% ipython --no-banner

In [1]: import numpy as np

In [2]: np.set_printoptions(suppress=True, linewidth=160)

In [3]: def rd(a):
   ...:     return np.round(a, 2) + 0
   ...: 

In [4]: arr = np.loadtxt("out17.csv", delimiter=",")

In [5]: rd(arr)
Out[5]: 
array([[0.35, 0.3 , 0.35],
       [0.42, 0.21, 0.37],
       [0.29, 0.41, 0.29]])

In [6]: gram = arr.T @ arr

In [7]: rd(np.trace(gram)), rd((arr ** 2).sum())
Out[7]: (np.float64(1.03), np.float64(1.03))

In [8]: np.allclose(gram, gram.T)
Out[8]: True

In [9]: rd(np.linalg.svd(arr, compute_uv=False) ** 2)
Out[9]: array([1.  , 0.03, 0.  ])

In [10]: u = np.array([-1, 0])

In [11]: np.polyval(u, arr[0])
Out[11]: array([-0.35, -0.3 , -0.35])

In [12]: rd(np.array([np.convolve(row, u, "same") for row in arr]))
Out[12]: 
array([[-0.35, -0.3 , -0.35],
       [-0.42, -0.21, -0.37],
       [-0.29, -0.41, -0.29]])

In [13]: rd(np.correlate(arr[0], arr[2], "full"))
Out[13]: array([0.1 , 0.23, 0.33, 0.23, 0.1 ])

In [14]: X = np.load("test15.npy")

In [15]: X
Out[15]: 
array([[-1.02, -0.02, -0.01],
       [ 1.95,  0.03,  0.  ],
       [-1.34,  0.03, -0.03],
       [ 0.41,  0.01,  0.05],
       [-0.49,  0.02, -0.01],
       [ 0.5 , -0.01, -0.01],
       [-1.47, -0.04, -0.01],
       [-1.95,  0.03,  0.04],
       [-0.49,  0.  ,  0.02],
       [ 2.89,  0.03,  0.02],
       [-2.29, -0.04,  0.01],
       [ 0.6 ,  0.  , -0.04],
       [ 0.94,  0.01,  0.02],
       [ 1.56,  0.  ,  0.  ],
       [ 0.85,  0.01, -0.01],
       [ 2.45,  0.02,  0.01],
       [ 2.4 ,  0.03, -0.02],
       [ 0.53,  0.  , -0.01],
       [-1.66, -0.04,  0.01],
       [-0.22, -0.01, -0.01],
       [-0.71, -0.03, -0.02],
       [-0.84, -0.01, -0.03],
       [ 1.02,  0.01, -0.01],
       [ 0.89,  0.01, -0.02],
       [-2.52, -0.02,  0.  ],
       [-1.85,  0.  , -0.02],
       [-2.46,  0.  , -0.01]])

In [16]: z = X[:, 1] > np.median(X[:, 1])

In [17]: u = X[z].mean(axis=0) - X[~z].mean(axis=0)

In [18]: ((X - X.mean(axis=0)) @ u > 0).astype(int)
Out[18]: array([0, 1, 0, 1, 0, 1, 0, 0, 0, 1, 0, 1, 1, 1, 1, 1, 1, 1, 0, 0, 0, 0, 1, 1, 0, 0, 0])

In [19]: z.astype(int)
Out[19]: array([0, 1, 1, 1, 1, 0, 0, 1, 0, 1, 0, 0, 1, 0, 1, 1, 1, 0, 0, 0, 0, 0, 1, 1, 0, 0, 0])

In [20]: left, sig, Vt = np.linalg.svd(X)

In [21]: np.argmax(sig[:-1] / (sig[1:] + 1e-6)) + 1
Out[21]: np.int64(1)

In [22]: out = left[:, :1] @ np.diag(sig[:1]) @ Vt[:1]

In [23]: rd(np.linalg.norm(X - out) / np.linalg.norm(X))
Out[23]: np.float64(0.02)

In [24]: rd(out)
Out[24]: 
array([[-1.02, -0.01,  0.  ],
       [ 1.95,  0.02,  0.  ],
       [-1.34, -0.01,  0.  ],
       [ 0.41,  0.  ,  0.  ],
       [-0.49,  0.  ,  0.  ],
       [ 0.5 ,  0.  ,  0.  ],
       [-1.47, -0.01,  0.  ],
       [-1.95, -0.02,  0.  ],
       [-0.49,  0.  ,  0.  ],
       [ 2.89,  0.02,  0.  ],
       [-2.29, -0.02,  0.  ],
       [ 0.6 ,  0.  ,  0.  ],
       [ 0.94,  0.01,  0.  ],
       [ 1.56,  0.01,  0.  ],
       [ 0.85,  0.01,  0.  ],
       [ 2.45,  0.02,  0.  ],
       [ 2.4 ,  0.02,  0.  ],
       [ 0.53,  0.  ,  0.  ],
       [-1.66, -0.01,  0.  ],
       [-0.22,  0.  ,  0.  ],
       [-0.71, -0.01,  0.  ],
       [-0.84, -0.01,  0.  ],
       [ 1.02,  0.01,  0.  ],
       [ 0.89,  0.01,  0.  ],
       [-2.52, -0.02,  0.  ],
       [-1.85, -0.01,  0.  ],
       [-2.46, -0.02,  0.  ]])

In [25]: rd(np.abs(X - out).max())
Out[25]: np.float64(0.05)

In [26]: M = np.loadtxt("layer9.csv", delimiter=",")

In [27]: rd(M)
Out[27]: 
array([[0.36, 0.  , 0.36, 0.29],
       [0.33, 0.11, 0.22, 0.33],
       [0.33, 0.17, 0.33, 0.17],
       [0.56, 0.  , 0.22, 0.22]])

In [28]: out = np.inv(M)
AttributeError: module 'numpy' has no attribute 'inv'


In [29]: out = np.linalg.inv(M)

In [30]: (np.abs(out) > 1e-9).astype(int)
Out[30]: 
array([[1, 1, 1, 1],
       [1, 1, 1, 1],
       [1, 1, 1, 1],
       [1, 1, 1, 1]])

In [31]: rd(np.linalg.slogdet(M)[0])
Out[31]: np.float64(-1.0)

In [32]: rd(out)
Out[32]: 
array([[-2.  , -0.64,  0.43,  3.21],
       [-5.  ,  2.89,  4.07, -0.96],
       [ 4.  , -3.21,  2.14, -1.93],
       [ 1.  ,  4.82, -3.21, -1.61]])
